% python3 -q
>>> import numpy as np
>>> import numpy.linalg as la
>>> np.set_printoptions(precision=2, suppress=True, linewidth=120)
>>> W2 = np.array([[0.5, -0.1, 0.8]])
>>> rng = np.random.default_rng(23)
>>> F = np.array([[3],
...     [9],
...     [0],
...     [6],
...     [9],
...     [3],
...     [4],
...     [6],
...     [5],
...     [1],
...     [7],
...     [3],
...     [5],
...     [0],
...     [2],
...     [4],
...     [1],
...     [4],
...     [5],
...     [9],
...     [5],
...     [8],
...     [6],
...     [4]]) @ W2 + 0.02 * rng.normal(size=(24, 3))
>>> F
array([[ 1.51, -0.3 ,  2.4 ],
       [ 4.45, -0.89,  7.16],
       [ 0.02,  0.01,  0.02],
       [ 3.02, -0.59,  4.79],
       [ 4.49, -0.87,  7.19],
       [ 1.5 , -0.31,  2.39],
       [ 1.99, -0.39,  3.19],
       [ 2.99, -0.61,  4.8 ],
       [ 2.47, -0.5 ,  4.03],
       [ 0.48, -0.1 ,  0.86],
       [ 3.48, -0.73,  5.59],
       [ 1.54, -0.26,  2.38],
       [ 2.51, -0.5 ,  3.99],
       [-0.04,  0.02, -0.02],
       [ 1.01, -0.2 ,  1.64],
       [ 2.02, -0.42,  3.19],
       [ 0.52, -0.13,  0.79],
       [ 2.  , -0.43,  3.18],
       [ 2.47, -0.49,  3.99],
       [ 4.52, -0.9 ,  7.21],
       [ 2.5 , -0.48,  4.  ],
       [ 3.98, -0.78,  6.42],
       [ 3.05, -0.6 ,  4.79],
       [ 1.97, -0.48,  3.17]])
>>> z = F[:, 1] > np.median(F[:, 1])
>>> u = F[z].mean(axis=0) - F[~z].mean(axis=0)
>>> u
array([-2.12,  0.41, -3.4 ])
>>> dist = la.norm(F[:, None] - F[None], axis=-1)
>>> (dist + 1e9 * np.eye(24)).round(6).argmin(axis=1)
array([ 5,  4, 13, 22, 19,  0, 15,  3, 18, 16, 22,  0, 20,  2,  5, 17,  9, 15, 20,  4, 12,  1,  3, 17])
>>> dist[7].round(6).argsort(kind="stable")[:4]
array([ 7,  3, 22, 10])
>>> np.flatnonzero(dist[7] < dist.mean() / 2)
array([ 3,  7,  8, 10, 12, 18, 20, 22])
>>> np.unravel_index(dist.round(6).argmax(), dist.shape)
(np.int64(13), np.int64(19))
>>> proj = F @ la.solve(F.T @ F, F.T)
>>> np.round(np.trace(proj), 2)
np.float64(3.0)
>>> proj @ F[:, 2]
array([ 2.4 ,  7.16,  0.02,  4.79,  7.19,  2.39,  3.19,  4.8 ,  4.03,  0.86,  5.59,  2.38,  3.99, -0.02,  1.64,  3.19,
        0.79,  3.18,  3.99,  7.21,  4.  ,  6.42,  4.79,  3.17])
>>> round(np.log10(la.cond(F)))
2
>>> round(la.norm(F, 2) / la.norm(F), 2)
np.float64(1.0)
>>> q, V = la.qr(F[:, :1])[0], la.qr(F[:, 1:])[0]
>>> sv = la.svd(q.T @ V, compute_uv=False)
>>> np.degrees(np.arccos(sv.clip(0, 1)))
array([0.57])
>>> sv
array([1.])
>>> round(float(la.norm(q @ q.T - V @ V.T, 2)), 2)
1.0
>>> (sv > 0.9).sum()
np.int64(1)
>>> J = np.loadtxt("dump.csv", delimiter=",")
>>> J
array([[1., 0., 0.],
       [0., 1., 0.],
       [0., 0., 1.]])
>>> # rows sum to 1
>>> ev, V = la.eigh(J)
>>> x0 = np.array([0, 3, 3])
>>> x0 @ J @ x0
np.float64(18.0)
>>> la.eigvalsh(J[1:, 1:])
array([1., 1.])
>>> V * np.maximum(ev, 0) @ V.T
array([[1., 0., 0.],
       [0., 1., 0.],
       [0., 0., 1.]])
>>> x0 = np.array([1, -3, 2])
>>> rhs = J @ x0
>>> c, lr = np.zeros(3), 1 / la.norm(J, 2) ** 2
>>> for i in range(6):
...     c -= lr * J.T @ (J @ c - rhs)
...     if i % 2 == 0: print(i, round(la.norm(J @ c - rhs), 2))
... 
0 0.0
2 0.0
4 0.0
>>> round(float(la.cond(J)), 2)
1.0
>>> round(float(np.abs(la.eigvals(J)).max()), 2)
1.0
>>> round(float(la.det(J)), 2)
1.0
>>> J @ J
array([[1., 0., 0.],
       [0., 1., 0.],
       [0., 0., 1.]])
>>> la.matrix_power(J, 4)
array([[1., 0., 0.],
       [0., 1., 0.],
       [0., 0., 1.]])
>>> np.allclose(J, J.T)
True
>>> np.allclose(J @ J.T, J.T @ J)
True
>>> (J + J.T) / 2
array([[1., 0., 0.],
       [0., 1., 0.],
       [0., 0., 1.]])
>>> np.sort(np.abs(la.eigvals(J)))
array([1., 1., 1.])
>>> np.trace(J)
np.float64(3.0)
>>> (J - J.T) / 2
array([[0., 0., 0.],
       [0., 0., 0.],
       [0., 0., 0.]])
>>> other = np.array([[5, 4, 1], [3, 0, 1], [4, 0, 1]])
>>> np.einsum("ij->j", J)
array([1., 1., 1.])
>>> np.einsum("ik,kj->ji", J, other)
array([[5., 3., 4.],
       [4., 0., 0.],
       [1., 1., 1.]])
>>> la.matrix_rank(np.vstack([J, other.T]))
np.int64(3)
>>> other.T @ J.T
array([[5., 3., 4.],
       [4., 0., 0.],
       [1., 1., 1.]])
>>> J.T @ J
array([[1., 0., 0.],
       [0., 1., 0.],
       [0., 0., 1.]])
>>> J[:, 2] @ J[:, 0]
np.float64(0.0)
>>> J @ J.T
array([[1., 0., 0.],
       [0., 1., 0.],
       [0., 0., 1.]])
>>> feats = np.loadtxt("arr.csv", delimiter=",")
>>> feats
array([[1.  , 0.9 , 0.81, 0.73],
       [0.9 , 1.  , 0.9 , 0.81],
       [0.81, 0.9 , 1.  , 0.9 ],
       [0.73, 0.81, 0.9 , 1.  ]])
>>> # equal to its transpose
>>> proj = np.triu(np.array([[-3, -3, -1, 2], [3, -2, -1, 2], [2, 3, 2, -2], [3, 3, -2, -1]]), 1) + np.eye(4)
>>> other = proj @ feats @ la.inv(proj)
>>> np.round(proj @ feats - feats @ proj, 2) + 0
array([[-2.05,  0.72,  0.  , -3.51],
       [ 0.65,  3.42,  2.7 , -0.9 ],
       [-1.46,  0.81, -0.09, -3.42],
       [ 0.  ,  2.19,  1.54, -1.28]])
>>> other
array([[-1.05, -4.53, -6.67, -2.78],
       [ 1.55,  6.37,  9.62,  5.31],
       [-0.65, -2.67, -4.12, -2.7 ],
       [ 0.73,  3.  ,  4.63,  2.8 ]])
>>> np.poly(other)
array([ 1.  , -4.  ,  1.72, -0.2 ,  0.01])
>>> [round(float(x), 2) for x in la.svd(other, compute_uv=False)[:3]]
[17.53, 0.95, 0.03]
>>> np.argsort(-la.norm(other, axis=0).round(6), kind="stable")[:3]
array([2, 1, 3])
>>> round(float(la.norm(other, 2) / la.norm(other)), 2)
1.0
>>> z = rng.permutation(4)
>>> z
array([2, 0, 1, 3])
>>> other = feats[z][:, z]
>>> np.trace(other)
np.float64(4.0)
>>> np.sort(np.abs(la.eigvals(other)))
array([0.06, 0.1 , 0.31, 3.53])
>>> np.allclose(other, feats)
False
>>> low = la.cholesky(feats)
>>> round(np.prod(np.diag(low)) ** 2, 2), round(float(la.det(feats)), 2)
(np.float64(0.01), 0.01)
>>> feats / np.sqrt(np.outer(np.diag(feats), np.diag(feats)))
array([[1.  , 0.9 , 0.81, 0.73],
       [0.9 , 1.  , 0.9 , 0.81],
       [0.81, 0.9 , 1.  , 0.9 ],
       [0.73, 0.81, 0.9 , 1.  ]])
>>> low @ low.T
array([[1.  , 0.9 , 0.81, 0.73],
       [0.9 , 1.  , 0.9 , 0.81],
       [0.81, 0.9 , 1.  , 0.9 ],
       [0.73, 0.81, 0.9 , 1.  ]])
>>> low
array([[1.  , 0.  , 0.  , 0.  ],
       [0.9 , 0.44, 0.  , 0.  ],
       [0.81, 0.39, 0.44, 0.  ],
       [0.73, 0.35, 0.39, 0.44]])
>>> la.eigvalsh(feats).min() > 0
np.True_
>>> mat = np.load("mat.npy")
>>> mat
array([[-1.8, -0.7, -0.1,  0.4],
       [-0.2,  0.1,  0.4, -1.1],
       [ 2.2, -0.5, -3. ,  1.1]])
>>> other = mat / np.sqrt((mat ** 2).mean(axis=1, keepdims=True))
>>> other[1]
array([-0.34,  0.17,  0.67, -1.85])
>>> la.norm(other, axis=1)
array([2., 2., 2.])
>>> mat - mat.mean(axis=1, keepdims=True)
array([[-1.25, -0.15,  0.45,  0.95],
       [ 0.  ,  0.3 ,  0.6 , -0.9 ],
       [ 2.25, -0.45, -2.95,  1.15]])
>>> la.matrix_rank(other) == la.matrix_rank(mat)
np.True_
>>> la.matrix_rank(mat - mat.mean(axis=1, keepdims=True))
np.int64(3)
>>> u = np.array([-1, -2, 1])
>>> W0 = np.outer(rng.normal(size=23), u) + 0.05 * rng.normal(size=(23, 3))
>>> W0
array([[ 2.52,  5.17, -2.58],
       [-0.65, -1.29,  0.66],
       [ 0.57,  1.18, -0.6 ],
       [ 0.33,  0.75, -0.39],
       [ 0.43,  0.79, -0.51],
       [ 0.12,  0.36, -0.13],
       [-0.38, -0.93,  0.5 ],
       [ 1.71,  3.47, -1.64],
       [ 0.29,  0.42, -0.25],
       [ 0.58,  0.99, -0.46],
       [-1.18, -2.24,  1.21],
       [ 1.08,  2.08, -1.03],
       [-1.64, -3.28,  1.7 ],
       [-0.55, -1.2 ,  0.55],
       [-1.65, -3.23,  1.63],
       [ 0.64,  1.44, -0.57],
       [-0.87, -1.61,  0.89],
       [-0.38, -0.75,  0.37],
       [ 1.53,  2.97, -1.45],
       [ 0.17,  0.55, -0.24],
       [ 0.44,  0.92, -0.45],
       [ 1.03,  1.91, -0.97],
       [ 0.7 ,  1.48, -0.78]])
>>> Ac = W0 - W0.mean(axis=0)
>>> V = la.svd(Ac)[2][:1]
>>> other = Ac - Ac @ V.T @ V
>>> (Ac @ V.T).std(axis=0)
array([2.48])
>>> round(float(la.norm(other) / la.norm(Ac)), 2)
0.03
>>> np.diag(V.T @ V)
array([0.17, 0.67, 0.17])
>>> A = np.array([[2, 3, 4], [5, 6, 7], [8, 9, 10], [11, 12, 13]])
>>> w1 = np.array([[2, 0], [2, -2], [0, 1]])
>>> c = np.array([1, -2])
>>> act = np.maximum(A @ w1 + c, 0)
>>> (act > 0).mean(axis=0)
array([1., 0.])
>>> act
array([[11,  0],
       [23,  0],
       [35,  0],
       [47,  0]])
>>> W2 = np.array([[3, 1, 5], [0, 5, 2]])
>>> w1 @ W2
array([[ 6,  2, 10],
       [ 6, -8,  6],
       [ 0,  5,  2]])
>>> (act @ W2).round(6).argmax(axis=1)
array([2, 2, 2, 2])
>>> W2 = np.array([[0.1, -1.4, -0.9]])
>>> M = np.array([[0],
...     [2],
...     [1],
...     [2],
...     [2],
...     [0],
...     [2],
...     [1],
...     [0],
...     [2],
...     [0],
...     [2],
...     [0],
...     [0],
...     [2],
...     [1],
...     [0],
...     [1],
...     [2],
...     [1],
...     [1],
...     [1],
...     [1],
...     [0],
...     [1],
...     [1]]) @ W2 + 0.3 * rng.normal(size=(26, 3))
>>> M.round(2) + 0
array([[-0.47, -0.25, -0.4 ],
       [ 0.05, -2.76, -1.52],
       [-0.48, -1.46, -0.64],
       [ 0.61, -2.38, -2.23],
       [ 0.05, -2.63, -1.52],
       [ 0.08,  0.08,  0.07],
       [-0.03, -2.75, -1.56],
       [ 0.  , -1.05, -1.75],
       [-0.1 ,  0.51,  0.26],
       [ 0.63, -2.76, -2.15],
       [-0.15,  0.46, -0.55],
       [-0.09, -3.31, -1.96],
       [-0.13,  0.17, -0.25],
       [ 0.51,  0.19, -0.14],
       [-0.1 , -3.25, -1.76],
       [ 0.7 , -1.45, -1.21],
       [-0.02, -0.15, -0.27],
       [-0.47, -1.42, -0.45],
       [ 0.57, -2.5 , -1.74],
       [ 0.24, -1.09, -0.91],
       [ 0.19, -1.52, -0.56],
       [-0.18, -1.19, -0.64],
       [ 0.35, -1.18, -1.04],
       [-0.17, -0.12, -0.11],
       [-0.23, -1.53, -1.09],
       [-0.18, -1.29, -1.12]])
>>> other = np.c_[M[:, :2] @ np.array([[0, 1], [3, 0]]), np.array([0, 2, 1, 0, 1, -1, 2, -2, -2, -2, -1, 2, 2, 0, -1, -2, -1, 1, -2, -1, -1, -1, -1, 2, 2, 2])]
>>> other.round(2) + 0
array([[-0.76, -0.47,  0.  ],
       [-8.29,  0.05,  2.  ],
       [-4.38, -0.48,  1.  ],
       [-7.13,  0.61,  0.  ],
       [-7.89,  0.05,  1.  ],
       [ 0.24,  0.08, -1.  ],
       [-8.25, -0.03,  2.  ],
       [-3.14,  0.  , -2.  ],
       [ 1.53, -0.1 , -2.  ],
       [-8.27,  0.63, -2.  ],
       [ 1.37, -0.15, -1.  ],
       [-9.94, -0.09,  2.  ],
       [ 0.52, -0.13,  2.  ],
       [ 0.58,  0.51,  0.  ],
       [-9.75, -0.1 , -1.  ],
       [-4.34,  0.7 , -2.  ],
       [-0.46, -0.02, -1.  ],
       [-4.25, -0.47,  1.  ],
       [-7.51,  0.57, -2.  ],
       [-3.28,  0.24, -1.  ],
       [-4.55,  0.19, -1.  ],
       [-3.58, -0.18, -1.  ],
       [-3.55,  0.35, -1.  ],
       [-0.36, -0.17,  2.  ],
       [-4.59, -0.23,  2.  ],
       [-3.86, -0.18,  2.  ]])
>>> la.matrix_rank(other)
np.int64(3)
>>> Ac = (M - M.mean(axis=0)) / M.std(axis=0)
>>> np.argwhere(np.abs(Ac) > 2)
array([], shape=(0, 2), dtype=int64)
>>> Ac.std(axis=0)
array([1., 1., 1.])
>>> c = la.lstsq(np.delete(Ac, 2, axis=1), Ac[:, 2])[0]
>>> np.abs(c).argmax()
np.int64(1)
>>> round(1 - np.var(Ac[:, 2] - np.delete(Ac, 2, axis=1) @ c), 2)
np.float64(0.81)
>>> th = np.radians(180)
>>> R = np.eye(3)
>>> R[0, 0] = R[1, 1] = np.cos(th)
>>> R[0, 1], R[1, 0] = -np.sin(th), np.sin(th)
>>> R.round(2) + 0
array([[-1.,  0.,  0.],
       [ 0., -1.,  0.],
       [ 0.,  0.,  1.]])
>>> other = M @ R.T
>>> np.abs(other - M).max(axis=0)
array([1.39, 6.63, 0.  ])
>>> la.svd(M, compute_uv=False), la.svd(other, compute_uv=False)
(array([10.8 ,  1.9 ,  1.35]), array([10.8 ,  1.9 ,  1.35]))
>>> proj = M @ la.solve(M.T @ M, M.T)
>>> np.round(la.eigvalsh(proj), 2) + 0
array([0., 0., 0., 0., 0., 0., 0., 0., 0., 0., 0., 0., 0., 0., 0., 0., 0., 0., 0., 0., 0., 0., 0., 1., 1., 1.])
>>> np.allclose(proj @ proj, proj)
True
>>> np.round(np.diag(proj), 2) + 0
array([0.14, 0.11, 0.14, 0.23, 0.09, 0.  , 0.11, 0.37, 0.01, 0.19, 0.25, 0.16, 0.05, 0.1 , 0.17, 0.17, 0.01, 0.14,
       0.15, 0.03, 0.1 , 0.04, 0.06, 0.01, 0.08, 0.09])
>>> dist = la.norm(M[:, None] - M[None], axis=-1)
>>> dist[20].round(6).argsort(kind="stable")[:4]
array([20, 21, 19, 22])
>>> np.flatnonzero(dist[20] < dist.mean() / 2)
array([ 2, 15, 17, 19, 20, 21, 22, 24, 25])
>>> (dist + 1e9 * np.eye(26)).round(6).argmin(axis=1)
array([23,  6, 17,  9,  1, 23,  1, 25,  5,  3, 12, 14, 23,  5, 11, 22, 23,  2,  9, 22, 21,  2, 19, 16, 25, 24])
>>> np.unravel_index(dist.round(6).argmax(), dist.shape)
(np.int64(8), np.int64(11))
>>> dist.mean(axis=1).argmax()
np.int64(11)
>>> la.norm(M, axis=1)
array([0.66, 3.15, 1.67, 3.32, 3.04, 0.14, 3.16, 2.04, 0.58, 3.56, 0.73, 3.85, 0.33, 0.57, 3.7 , 2.01, 0.31, 1.56,
       3.1 , 1.45, 1.63, 1.37, 1.61, 0.23, 1.89, 1.72])
